$ python -q
>>> import numpy as np
>>> np.set_printoptions(precision=3, suppress=True, linewidth=200, sign=" ")
>>> K = np.array([[-1.1, 0.2, -0.8, 0.4],
...     [0.5, 1.1, 1.1, 0.4],
...     [-0.3, -0.4, 3.2, -0.8],
...     [1.6, 2.6, 0.4, -1.3]])
>>> K[:, 1] *= 3
>>> K
array([[-1.1,  0.6, -0.8,  0.4],
       [ 0.5,  3.3,  1.1,  0.4],
       [-0.3, -1.2,  3.2, -0.8],
       [ 1.6,  7.8,  0.4, -1.3]])
>>> f = np.array([0, 2, 0, 1])
>>> Y = K + np.outer(f, np.eye(4)[3])
>>> print(np.round(np.linalg.det(Y) / np.linalg.det(K), 3), round(1 + np.linalg.solve(K, f)[3], 3))
2.278 2.278
>>> J = np.load("data.npy")
>>> J
array([[ 0.056, -0.278, -0.167, -0.944],
       [-0.278,  0.918, -0.049, -0.278],
       [-0.167, -0.049,  0.971, -0.167],
       [-0.944, -0.278, -0.167,  0.056]])
>>> evals, evecs = np.linalg.eigh(J)
>>> np.round(evecs.T @ evecs, 3) + 0
array([[ 1.,  0.,  0.,  0.],
       [ 0.,  1.,  0.,  0.],
       [ 0.,  0.,  1.,  0.],
       [ 0.,  0.,  0.,  1.]])
>>> np.unique(evals.round(6) + 0, return_counts=True)[1]
array([ 1,  3])
>>> (evals > 1e-8).sum(), (evals < -1e-8).sum()
(np.int64(3), np.int64(1))
>>> np.linalg.svd(J, compute_uv=False)
array([ 1.,  1.,  1.,  1.])
>>> vec = np.array([2, 5, 2, 4])
>>> np.sort(np.abs(np.degrees(np.angle(np.linalg.eigvals(J)))))
array([   0.,    0.,    0.,  180.])
>>> round(np.linalg.det(J), 3)
np.float64(-1.0)
>>> evals, evecs = np.linalg.eig(J)
>>> J @ evecs[:, 0] - evals[0] * evecs[:, 0]
array([ 0.,  0.,  0.,  0.])
>>> f = np.array([2, 1, 1, 2])
>>> Y = J + np.outer(f, np.eye(4)[1])
>>> print(np.linalg.matrix_rank(Y - J))
1
>>> evals, evecs = np.linalg.eigh(J)
>>> vec = np.array([5, 6, -8, -8])
>>> np.round(vec @ J @ vec / (vec @ vec), 3), round(float(evals[0]), 3), round(float(evals[-1]), 3)
(np.float64(0.965), -1.0, 1.0)
>>> np.round(np.abs(J).sum(axis=1).max(), 3), round(np.abs(evals).max(), 3)
(np.float64(1.523), np.float64(1.0))
>>> F = np.minimum.outer(np.arange(1, 4), np.arange(1, 4)) * 3
>>> F
array([[ 3,  3,  3],
       [ 3,  6,  6],
       [ 3,  6,  9]])
>>> # symmetric, so the eigenvalues are real
>>> vec = np.ones(3)
>>> for _ in range(4):
...     vec = F @ vec
...     vec /= np.linalg.norm(vec)
...     print(round(vec @ F @ vec, 3))
... 
15.129
15.146
15.147
15.147
>>> print(round(float(np.linalg.eigvalsh(F)[-1]), 3))
15.147
>>> Y = np.array([[8, 6, 5], [9, 2, 4]])
>>> Z = np.kron(Y, F)
>>> Z.shape
(6, 9)
>>> print(round(np.linalg.norm(Z, 2), 3), round(np.linalg.norm(Y, 2) * np.linalg.norm(F, 2), 3))
223.48 223.48
>>> print(np.linalg.matrix_rank(Z))
6
>>> evals, evecs = np.linalg.eigh(F)
>>> vec = np.array([-2, -2, -1])
>>> np.abs(F).sum(axis=1).max(), round(float(np.abs(evals).max()), 3)
(np.int64(18), 15.147)
>>> L = np.linalg.cholesky(F)
>>> np.linalg.eigvalsh(F).min() > 0
np.True_
>>> F / np.sqrt(np.outer(np.diag(F), np.diag(F)))
array([[ 1.   ,  0.707,  0.577],
       [ 0.707,  1.   ,  0.816],
       [ 0.577,  0.816,  1.   ]])
>>> L
array([[ 1.732,  0.   ,  0.   ],
       [ 1.732,  1.732,  0.   ],
       [ 1.732,  1.732,  1.732]])
>>> np.diag(L) ** 2
array([ 3.,  3.,  3.])
>>> evals, evecs = np.linalg.eigh(F)
>>> np.round(evecs.T @ F @ evecs, 3) + 0
array([[  0.924,   0.   ,   0.   ],
       [  0.   ,   1.929,   0.   ],
       [  0.   ,   0.   ,  15.147]])
>>> np.abs(evecs[:, -1])
array([ 0.328,  0.591,  0.737])
>>> np.abs(evecs[:, -1]).round(6).argmax()
np.int64(2)
>>> arr = np.loadtxt("arr.csv", delimiter=",")
>>> arr
array([[20.007, 18.567,  0.565, 40.51 ],
       [20.104, 20.782, -0.565, 40.124],
       [21.708, 19.912, -1.218, 40.886],
       [20.374, 20.068,  0.659, 40.336],
       [20.413, 20.162, -0.175, 40.29 ],
       [20.408, 20.2  , -0.704, 39.503],
       [20.325, 20.31 , -1.798, 39.997],
       [18.027, 20.066, -0.48 , 39.123],
       [20.481, 18.841,  1.519, 39.26 ],
       [20.18 , 21.418,  1.043, 38.093],
       [20.575, 18.841,  0.709, 38.333],
       [20.924, 19.457,  1.413, 40.041],
       [19.511, 21.294,  0.352, 40.483],
       [20.241, 19.844,  2.204, 40.784],
       [20.418, 19.772,  0.198, 40.488],
       [19.279, 21.101,  0.729, 40.2  ],
       [17.712, 20.309, -0.74 , 39.583],
       [20.532, 20.334, -1.614, 40.276],
       [20.06 , 19.481, -0.83 , 39.068],
       [20.274, 20.097, -0.324, 39.653],
       [20.669, 19.013,  1.588, 38.657],
       [17.904, 20.423, -0.496, 39.851],
       [20.66 , 20.605,  1.491, 41.354],
       [21.387, 19.923, -0.64 , 40.433],
       [19.864, 20.077, -1.729, 38.742],
       [22.242, 19.692, -0.449, 41.297],
       [21.579, 20.783,  0.571, 39.139]])
>>> Xs = arr - arr.mean(axis=0)
>>> U, s, vt = np.linalg.svd(Xs, full_matrices=False)
>>> np.round(Xs.mean(axis=0), 3) + 0
array([ 0.,  0.,  0.,  0.])
>>> np.searchsorted(np.cumsum(s ** 2) / (s ** 2).sum(), 0.9) + 1
np.int64(4)
>>> np.abs(vt[-1])
array([ 0.321,  0.865,  0.098,  0.373])
>>> np.abs(U[:, 0]).argmax()
np.int64(16)
>>> (np.sign(U[:, 0]) == np.sign(U[0, 0])).astype(int)
array([ 1,  0,  1,  1,  1,  0,  0,  0,  1,  0,  1,  1,  0,  1,  1,  0,  0,  0,  0,  0,  1,  0,  1,  1,  0,  1,  1])
>>> vt[0] * np.sign(vt[0, np.abs(vt[0]).argmax()])
array([ 0.687, -0.235,  0.652,  0.218])
